$ python3 -q
>>> import numpy as np
>>> import numpy.linalg as la
>>> np.set_printoptions(suppress=True, linewidth=100)
>>> rd = lambda a: np.round(a, 2) + 0
>>> A2 = np.array([[5, 1],
...     [-5, -5],
...     [2, 0],
...     [-5, -4],
...     [5, -4],
...     [-2, 2],
...     [-4, 0],
...     [5, 2],
...     [1, -1],
...     [4, 3],
...     [-5, 1],
...     [5, -4]])
>>> basis = np.array([[0, -1, 1, 2, 2, 2, 0, -2, -1, 0],
...     [-2, -2, -2, 0, 1, -2, 2, 1, -2, -2]])
>>> rng = np.random.default_rng(539244)
>>> W0 = A2 @ basis + 0.05 * rng.normal(size=(12, 10))
>>> rd(W0)
array([[ -2.01,  -7.  ,   3.02,  10.02,  11.09,   7.97,   2.01,  -8.93,  -7.07,  -1.89],
       [  9.98,  15.02,   4.97,  -9.98, -15.04,   0.01,  -9.99,   4.92,  14.98,  10.03],
       [ -0.02,  -1.96,   2.04,   4.04,   3.96,   4.12,   0.05,  -4.04,  -1.96,   0.05],
       [  8.04,  13.02,   2.93, -10.05, -13.98,  -2.04,  -8.05,   6.04,  13.01,   7.9 ],
       [  7.97,   2.97,  13.05,   9.94,   6.  ,  18.01,  -7.98, -13.95,   3.  ,   8.  ],
       [ -4.04,  -1.97,  -6.01,  -4.01,  -1.94,  -8.  ,   4.05,   5.96,  -1.97,  -3.93],
       [  0.03,   4.04,  -4.11,  -8.05,  -7.96,  -8.02,   0.03,   7.96,   4.02,   0.11],
       [ -4.04,  -9.01,   1.03,  10.03,  12.  ,   6.02,   3.98,  -7.99,  -8.95,  -4.03],
       [  2.06,   1.08,   3.01,   1.99,   0.89,   3.99,  -1.98,  -2.9 ,   1.03,   1.97],
       [ -5.92, -10.04,  -2.02,   8.04,  10.95,   1.97,   5.96,  -4.96,  -9.99,  -6.04],
       [ -1.92,   3.  ,  -6.93, -10.07,  -8.96, -12.11,   1.96,  10.88,   2.99,  -1.96],
       [  8.03,   2.92,  12.95,  10.01,   5.99,  18.03,  -7.96, -13.99,   3.03,   8.  ]])
>>> U, sigma, Vt = la.svd(W0)
>>> np.argmax(sigma[:-1] / (sigma[1:] + 1e-6)) + 1
np.int64(2)
>>> rd(sigma)
array([64.05, 51.98,  0.26,  0.22,  0.16,  0.15,  0.13,  0.08,  0.05,  0.03])
>>> A2 = U[:, :2] @ np.diag(sigma[:2]) @ Vt[:2]
>>> la.matrix_rank(A2)
np.int64(2)
>>> rd(np.abs(W0 - A2).max())
np.float64(0.12)
>>> rd(la.norm(W0 - A2) / la.norm(W0))
np.float64(0.01)
>>> rd(la.norm(W0 - A2, 2)), rd(sigma[2])
(np.float64(0.26), np.float64(0.26))
